% python3 -q
>>> import numpy as np
>>> import numpy.linalg as la
>>> np.set_printoptions(precision=3, suppress=True, linewidth=120, floatmode="fixed")
>>> K = np.loadtxt("test5.csv", delimiter=",")
>>> K
array([[ 0.216,  0.096,  0.286,  0.225, -0.607, -0.327,  0.127, -0.091,  1.010, -0.404, -0.808,  0.609, -0.032,
         0.294],
       [ 0.096,  0.101, -0.201, -0.162, -0.713, -0.042,  0.454,  0.226,  0.723,  0.572,  0.238,  0.193,  0.107,
         0.340],
       [ 0.286, -0.201, -0.714, -0.215,  0.068, -0.713,  0.477, -0.393,  0.395, -0.896,  0.347, -1.071, -0.348,
         0.262],
       [ 0.225, -0.162, -0.215, -1.163, -0.217,  0.037,  0.593,  0.423, -0.790,  0.194,  0.044,  0.124, -0.036,
         0.220],
       [-0.607, -0.713,  0.068, -0.217,  0.853, -0.697, -0.550,  0.151,  0.623,  0.087,  0.361,  0.222,  0.354,
        -0.267],
       [-0.327, -0.042, -0.713,  0.037, -0.697, -0.779, -0.398,  0.175, -0.532, -0.314,  0.197,  0.528,  1.007,
         0.294],
       [ 0.127,  0.454,  0.477,  0.593, -0.550, -0.398, -0.892,  0.387, -0.348,  0.129,  0.502, -0.639, -0.427,
         0.550],
       [-0.091,  0.226, -0.393,  0.423,  0.151,  0.175,  0.387,  1.448,  0.445,  0.140,  0.428, -0.268,  0.101,
        -0.486],
       [ 1.010,  0.723,  0.395, -0.790,  0.623, -0.532, -0.348,  0.445,  0.291,  0.017,  0.042,  0.258,  0.108,
         0.301],
       [-0.404,  0.572, -0.896,  0.194,  0.087, -0.314,  0.129,  0.140,  0.017,  0.169, -0.193,  0.582, -0.993,
        -0.044],
       [-0.808,  0.238,  0.347,  0.044,  0.361,  0.197,  0.502,  0.428,  0.042, -0.193, -0.602, -0.543,  0.601,
         1.073],
       [ 0.609,  0.193, -1.071,  0.124,  0.222,  0.528, -0.639, -0.268,  0.258,  0.582, -0.543, -0.491,  0.660,
         0.125],
       [-0.032,  0.107, -0.348, -0.036,  0.354,  1.007, -0.427,  0.101,  0.108, -0.993,  0.601,  0.660, -0.217,
         0.705],
       [ 0.294,  0.340,  0.262,  0.220, -0.267,  0.294,  0.550, -0.486,  0.301, -0.044,  1.073,  0.125,  0.705,
        -0.219]])
>>> # symmetric
>>> U, sig, vt = la.svd(K)
>>> V = vt[:(sig > 1e-8).sum()]
>>> rng = np.random.default_rng(7371)
>>> x = K[4] + 3 * K[2] + rng.integers(2) * np.eye(14)[11]
>>> x
array([ 0.252, -1.315, -2.074, -0.862,  1.057, -2.836,  0.881, -1.027,  1.806, -2.601,  1.402, -2.992, -0.689,  0.517])
>>> la.matrix_rank(np.vstack([K, x]))
np.int64(13)
>>> np.allclose(V.T @ V @ x, x)
True
>>> round(la.norm(x - V.T @ V @ x), 3)
np.float64(0.0)
